$ python -q
>>> import numpy as np
>>> from numpy import linalg as LA
>>> np.set_printoptions(precision=4, suppress=True, linewidth=120, floatmode="fixed")
>>> rd = lambda a: np.round(a, 4) + 0
>>> rng = np.random.default_rng(343329)
>>> arr = rng.normal(size=(26, 11))
>>> arr = 3 * arr / LA.norm(arr, axis=1, keepdims=True)
>>> print(rd(arr))
[[ 2.1660  0.8466  0.0972 -0.1441 -1.0496 -0.7828 -0.0974 -0.3503 -0.8236  1.0167 -0.0564]
 [ 1.5954  0.0680  0.6431  0.8897 -1.2468  0.1086 -0.7855 -1.1288  1.2938  0.3364 -0.0143]
 [ 0.1346  0.9247 -1.7587 -1.1039 -0.4938  0.0063  0.5927  0.7589  1.3247  0.4938  0.8033]
 [-0.7836 -1.3115 -0.5289  0.9745  0.7222  0.9761  0.6021  0.9074  1.2781 -0.3343  1.0154]
 [ 1.3289  0.2520  0.8385 -1.8054 -0.2993 -0.7998  0.7784  0.9273 -0.7403  0.5670 -0.3790]
 [ 1.0937  1.0847 -0.5344  0.1157  0.9525 -1.2088 -0.4956 -0.1495  0.5271  1.5379 -1.0243]
 [ 1.1137 -0.9670  0.7993  0.7263  0.4602  0.0145 -0.2463 -0.8915 -1.0648 -1.3097 -1.3198]
 [ 0.7844 -1.0151  0.3916 -0.3780 -1.4104  1.0942  0.8426  1.5541 -0.7640 -0.4028  0.0136]
 [-0.9390 -0.1798 -1.3614 -0.4353  0.2026  0.0960 -0.5604 -1.5803 -0.2906 -1.0223  1.4325]
 [-0.7672 -1.5306 -0.1697  0.3501 -0.9288  0.8076 -1.6799  0.3290 -0.5611 -0.3117  1.0296]
 [-0.2566  0.3951 -0.4608  1.5235 -0.9480  0.1796 -0.7673  0.2107  1.5524  0.2214 -1.4905]
 [-0.5543  0.5893 -0.2604  0.6447  1.5925  1.2167  0.0460  1.2519  0.5657  0.6487 -1.2392]
 [ 0.8335  1.6823 -0.8617  0.8486 -1.1930  0.7969 -0.3978  0.6258  0.9199  0.6301  0.4015]
 [-0.3959 -0.2634 -0.2828  0.2107  0.5154  0.7110 -1.0432  2.4355 -0.2723 -0.4328  0.7727]
 [-1.5652 -0.9186  1.5347  0.1821  0.3589 -1.0073 -0.3881 -0.0057 -0.2825 -0.9559 -1.0149]
 [ 1.0209  0.5883 -0.4857  1.2443 -0.5514  1.2415  0.0314 -0.2534  1.0337  0.8757  1.4426]
 [-0.3182 -2.1379 -1.2482 -0.1293 -0.3892  0.2443 -0.4653  0.3429  1.1988  0.8672  0.1386]
 [-0.9969  0.9088  0.8558  1.0638 -0.6878 -0.8459  0.2748  1.4331  0.8368 -0.9875  0.5684]
 [ 0.0582 -0.6646  0.1897  0.4150 -0.3887 -0.1426 -1.5601 -1.3857  1.0155 -1.5048 -0.7250]
 [-0.9817  0.6541  0.8777  1.3039 -0.9115 -0.7529  1.4935 -0.8172 -0.4587 -0.2740  0.7460]
 [ 1.3034  0.0632  0.1416 -1.7535  0.1673  1.0600  0.9842  0.1060  0.2947 -0.5710  1.2877]
 [ 1.1336  0.1589 -0.6114  0.8840 -0.3920 -0.6851 -2.0824  1.0035  0.2727  0.6999  0.0610]
 [-0.5146  0.2399  0.9718  1.0562 -2.0180 -0.3251 -0.7145 -0.0117 -0.4620  1.0919  0.7232]
 [ 0.6317 -0.5938  0.4735  0.2176  0.7257  1.3306 -1.8884  0.2786  0.0426  0.9503  1.0634]
 [ 1.1311  1.1931  1.6157 -0.9772  1.3347  0.3793 -0.7676  0.0538 -0.2964  0.1954  0.2970]
 [-2.3788  1.2660  0.4072 -0.1166  0.1222 -0.7913 -0.4271 -0.6516  0.1247 -0.0626 -0.5400]]
>>> dist = LA.norm(arr[:, None] - arr[None], axis=-1)
>>> print(np.unravel_index(dist.round(6).argmax(), dist.shape))
(np.int64(2), np.int64(6))
>>> print(LA.matrix_rank(dist ** 2))
12
>>> print(rd(LA.norm(arr, axis=1)))
[3.0000 3.0000 3.0000 3.0000 3.0000 3.0000 3.0000 3.0000 3.0000 3.0000 3.0000 3.0000 3.0000 3.0000 3.0000 3.0000 3.0000
 3.0000 3.0000 3.0000 3.0000 3.0000 3.0000 3.0000 3.0000 3.0000]
>>> print(dist.shape)
(26, 26)
>>> hat = arr @ LA.solve(arr.T @ arr, arr.T)
>>> print(rd(np.trace(hat)))
11.0
>>> print(LA.matrix_rank(np.eye(26) - hat))
15
>>> A = np.loadtxt("test7.csv", delimiter=",")
>>> print(A)
[[ 1.0000  0.0000  0.0000  0.0000  0.0000]
 [ 0.0000 -1.0000  0.0000  0.0000  0.0000]
 [ 0.0000  0.0000  1.0000  0.0000  0.0000]
 [ 0.0000  0.0000  0.0000  1.0000  0.0000]
 [ 0.0000  0.0000  0.0000  0.0000 -1.0000]]
>>> print(rd(LA.eigvals(A)))
[ 1.0000 -1.0000  1.0000  1.0000 -1.0000]
>>> print(np.poly(A))
[ 1.0000 -1.0000 -2.0000  2.0000  1.0000 -1.0000]
>>> print(rd(LA.det(A[::-1])))
1.0
>>> print(rd(LA.eigvals(A).sum().real))
1.0
>>> print(np.einsum("ij,ji->", A, A))
5.0
>>> print(np.kron(np.eye(2, dtype=int), A))
[[ 1.0000  0.0000  0.0000  0.0000  0.0000  0.0000  0.0000  0.0000  0.0000  0.0000]
 [ 0.0000 -1.0000  0.0000  0.0000  0.0000  0.0000 -0.0000  0.0000  0.0000  0.0000]
 [ 0.0000  0.0000  1.0000  0.0000  0.0000  0.0000  0.0000  0.0000  0.0000  0.0000]
 [ 0.0000  0.0000  0.0000  1.0000  0.0000  0.0000  0.0000  0.0000  0.0000  0.0000]
 [ 0.0000  0.0000  0.0000  0.0000 -1.0000  0.0000  0.0000  0.0000  0.0000 -0.0000]
 [ 0.0000  0.0000  0.0000  0.0000  0.0000  1.0000  0.0000  0.0000  0.0000  0.0000]
 [ 0.0000 -0.0000  0.0000  0.0000  0.0000  0.0000 -1.0000  0.0000  0.0000  0.0000]
 [ 0.0000  0.0000  0.0000  0.0000  0.0000  0.0000  0.0000  1.0000  0.0000  0.0000]
 [ 0.0000  0.0000  0.0000  0.0000  0.0000  0.0000  0.0000  0.0000  1.0000  0.0000]
 [ 0.0000  0.0000  0.0000  0.0000 -0.0000  0.0000  0.0000  0.0000  0.0000 -1.0000]]
>>> vals, V = LA.eigh(A)
>>> vec = np.array([-6, -7, -1, -4, -1])
>>> print(V * np.abs(vals) @ V.T)
[[1.0000 0.0000 0.0000 0.0000 0.0000]
 [0.0000 1.0000 0.0000 0.0000 0.0000]
 [0.0000 0.0000 1.0000 0.0000 0.0000]
 [0.0000 0.0000 0.0000 1.0000 0.0000]
 [0.0000 0.0000 0.0000 0.0000 1.0000]]
>>> print(vec @ A @ vec)
3.0
>>> print(np.abs(A).sum(axis=1).max(), np.abs(vals).max())
1.0 1.0
>>> print(rd(LA.eigvalsh(A[1:, 1:])))
[-1.0000 -1.0000  1.0000  1.0000]
>>> print(rd(vec @ A @ vec / (vec @ vec)), vals[0], vals[-1])
0.0291 -1.0 1.0
>>> print(V * np.maximum(vals, 0) @ V.T)
[[1.0000 0.0000 0.0000 0.0000 0.0000]
 [0.0000 0.0000 0.0000 0.0000 0.0000]
 [0.0000 0.0000 1.0000 0.0000 0.0000]
 [0.0000 0.0000 0.0000 1.0000 0.0000]
 [0.0000 0.0000 0.0000 0.0000 0.0000]]
>>> X = np.loadtxt("block11.csv", delimiter=",")
>>> print(rd(X))
[[0.2500 0.0000 0.0000 0.2500 0.0000 0.0000 0.2500 0.2500 0.0000]
 [0.0000 0.1667 0.0000 0.1667 0.1667 0.1667 0.1667 0.0000 0.1667]
 [0.0000 0.3333 0.3333 0.0000 0.0000 0.0000 0.0000 0.0000 0.3333]
 [0.0000 0.0000 0.2000 0.2000 0.0000 0.2000 0.2000 0.0000 0.2000]
 [0.2500 0.2500 0.0000 0.0000 0.2500 0.0000 0.0000 0.0000 0.2500]
 [0.2500 0.0000 0.2500 0.0000 0.0000 0.2500 0.2500 0.0000 0.0000]
 [0.0000 0.0000 0.0000 0.0000 0.2500 0.0000 0.5000 0.2500 0.0000]
 [0.0000 0.0000 0.0000 0.2500 0.0000 0.0000 0.0000 0.5000 0.2500]
 [0.0000 0.0000 0.3333 0.3333 0.0000 0.0000 0.0000 0.0000 0.3333]]
>>> # row-stochastic, so 1 is an eigenvalue
>>> blk = np.stack([X, -3 * X, X[::-1]])
>>> print(LA.matrix_rank(blk.reshape(3, -1)))
2
>>> print((blk @ X.T).shape)
(3, 9, 9)
>>> print(rd(np.einsum("bij,cij->bc", blk, blk)))
[[ 2.5333 -7.6000  0.8833]
 [-7.6000 22.8000 -2.6500]
 [ 0.8833 -2.6500  2.5333]]
>>> print(LA.matrix_rank(blk))
[9 9 9]
>>> print(blk.shape)
(3, 9, 9)
